$ ipython --no-banner

In [1]: import numpy as np

In [2]: from numpy import linalg as LA

In [3]: np.set_printoptions(precision=2, suppress=True, linewidth=200, floatmode="fixed")

In [4]: rng = np.random.default_rng(829)

In [5]: z = rng.integers(0, 2, 4)

In [6]: X = np.triu((z[:, None] == z) & (rng.random((4, 4)) < 0.8), 1).astype(int)

In [7]: X += X.T

In [8]: X
Out[8]: 
array([[0, 1, 0, 0],
       [1, 0, 0, 0],
       [0, 0, 0, 0],
       [0, 0, 0, 0]])

In [9]: r = LA.matrix_rank(X)

In [10]: r
Out[10]: np.int64(2)

In [11]: null = LA.svd(X)[2][r:].T

In [12]: np.allclose(X @ null, 0)
Out[12]: True

In [13]: [int(LA.matrix_rank(X[:i])) for i in range(1, len(X) + 1)]
Out[13]: [1, 2, 2, 2]

In [14]: null @ null.T
Out[14]: 
array([[0.00, 0.00, 0.00, 0.00],
       [0.00, 0.00, 0.00, 0.00],
       [0.00, 0.00, 1.00, 0.00],
       [0.00, 0.00, 0.00, 1.00]])

In [15]: X @ null
Out[15]: 
array([[0.00, 0.00],
       [0.00, 0.00],
       [0.00, 0.00],
       [0.00, 0.00]])

In [16]: LA.matrix_rank(X.T @ X), LA.matrix_rank(X @ X.T)
Out[16]: (np.int64(2), np.int64(2))

In [17]: w, V = LA.eigh(X)

In [18]: (w > 1e-8).sum(), (w < -1e-8).sum()
Out[18]: (np.int64(1), np.int64(1))

In [19]: np.unique(w.round(6) + 0, return_counts=True)[1]
Out[19]: array([1, 2, 1])

In [20]: np.abs(V[:, -1]).round(6).argmax()
Out[20]: np.int64(0)

In [21]: np.round(V.T @ V, 2) + 0
Out[21]: 
array([[1.00, 0.00, 0.00, 0.00],
       [0.00, 1.00, 0.00, 0.00],
       [0.00, 0.00, 1.00, 0.00],
       [0.00, 0.00, 0.00, 1.00]])

In [22]: np.round(V @ np.diag(w) @ V.T, 2) + 0
Out[22]: 
array([[0.00, 1.00, 0.00, 0.00],
       [1.00, 0.00, 0.00, 0.00],
       [0.00, 0.00, 0.00, 0.00],
       [0.00, 0.00, 0.00, 0.00]])

In [23]: np.poly(X)
Out[23]: array([ 1.00,  0.00, -1.00,  0.00,  0.00])

In [24]: np.kron(np.eye(2, dtype=int), X)
Out[24]: 
array([[0, 1, 0, 0, 0, 0, 0, 0],
       [1, 0, 0, 0, 0, 0, 0, 0],
       [0, 0, 0, 0, 0, 0, 0, 0],
       [0, 0, 0, 0, 0, 0, 0, 0],
       [0, 0, 0, 0, 0, 1, 0, 0],
       [0, 0, 0, 0, 1, 0, 0, 0],
       [0, 0, 0, 0, 0, 0, 0, 0],
       [0, 0, 0, 0, 0, 0, 0, 0]])

In [25]: np.round(LA.det(X[::-1]), 2)
Out[25]: np.float64(0.0)

In [26]: round(LA.eigvals(X).sum().real, 2)
Out[26]: np.float64(0.0)

In [27]: LA.eigvals(X)
Out[27]: array([ 1.00, -1.00,  0.00,  0.00])

In [28]: round(LA.det(2 * X), 2), np.round(LA.det(X), 2)
Out[28]: (np.float64(0.0), np.float64(0.0))

In [29]: mat = np.load("x.npy")

In [30]: mat
Out[30]: 
array([[ 0,  0,  0,  0,  0,  0,  0],
       [-1, -3,  3, -3,  1, -5, -3],
       [-1, -1,  2, -3, -2, -3, -1],
       [ 0, -2,  1,  0,  3, -2, -2],
       [ 4, -2,  4,  1, -4, -3, -2],
       [ 0,  0,  0,  0,  0,  0,  0],
       [-3, -6,  0,  5,  0, -4, -8],
       [ 0,  0,  0,  0,  0,  0,  0],
       [-1, -3, -2,  0,  1, -4, -5],
       [ 0,  0,  0,  0,  0,  0,  0],
       [ 1, -2,  3,  3, -2,  0,  0],
       [ 0,  0,  0,  0,  0,  0,  0],
       [ 0, -2,  1,  0,  3, -2, -2],
       [ 0,  0,  0,  0,  0,  0,  0],
       [-4,  1,  2, -1,  0, -1, -5],
       [ 2, -1,  3, -5, -4, -6, -3],
       [ 0, -2,  7,  0,  0, -3, -4],
       [ 0,  0,  0,  0,  0,  0,  0],
       [-2, -4,  0, -3, -1, -7, -6],
       [ 0,  0,  0,  0,  0,  0,  0],
       [-1,  2,  3, -3, -1, -1, -2],
       [ 0, -1,  0,  0, -1, -3, -5],
       [-5, -3, -2, -1, -3, -5, -7],
       [-1, -1,  2, -3, -2, -3, -1]])

In [31]: Ac = mat - mat.mean(axis=0)

In [32]: U, sv, vt = LA.svd(Ac, full_matrices=False)

In [33]: np.round(Ac.mean(axis=0), 2) + 0
Out[33]: array([0.00, 0.00, 0.00, 0.00, 0.00, 0.00, 0.00])

In [34]: np.abs(vt[0]).argmax()
Out[34]: np.int64(6)

In [35]: np.round(sv ** 2 / (sv ** 2).sum(), 2) + 0
Out[35]: array([0.43, 0.24, 0.15, 0.08, 0.07, 0.02, 0.00])

In [36]: np.argsort(-LA.norm(mat, axis=0).round(6), kind="stable")[:3]
Out[36]: array([6, 5, 2])

In [37]: round(np.log10(LA.cond(mat)))
Out[37]: 3

In [38]: [round(float(x), 2) for x in LA.svd(mat, compute_uv=False)[:3]]
Out[38]: [24.5, 12.92, 10.11]

In [39]: A = np.load("mat.npy")

In [40]: A
Out[40]: 
array([[ 1.00,  0.00,  0.00,  0.00,  0.00,  0.00,  0.00,  0.00],
       [ 0.00,  0.50,  0.00,  0.00,  0.00,  0.87,  0.00,  0.00],
       [ 0.00,  0.00,  1.00,  0.00,  0.00,  0.00,  0.00,  0.00],
       [ 0.00,  0.00,  0.00,  1.00,  0.00,  0.00,  0.00,  0.00],
       [ 0.00,  0.00,  0.00,  0.00,  1.00,  0.00,  0.00,  0.00],
       [ 0.00, -0.87,  0.00,  0.00,  0.00,  0.50,  0.00,  0.00],
       [ 0.00,  0.00,  0.00,  0.00,  0.00,  0.00,  1.00,  0.00],
       [ 0.00,  0.00,  0.00,  0.00,  0.00,  0.00,  0.00,  1.00]])

In [41]: Ac = mat - mat.mean(axis=0)

In [42]: V = LA.svd(Ac)[2][:6]

In [43]: Y = Ac - Ac @ V.T @ V

In [44]: (Ac @ V.T).std(axis=0)
Out[44]: array([3.46, 2.55, 2.03, 1.53, 1.42, 0.81])

In [45]: E = np.load("w.npy")

In [46]: E
Out[46]: 
array([[0, 1, 0],
       [1, 0, 0],
       [0, 0, 1]])

In [47]: E.T @ E
Out[47]: 
array([[1, 0, 0],
       [0, 1, 0],
       [0, 0, 1]])

In [48]: LA.pinv(E)
Out[48]: 
array([[0.00, 1.00, 0.00],
       [1.00, 0.00, 0.00],
       [0.00, 0.00, 1.00]])
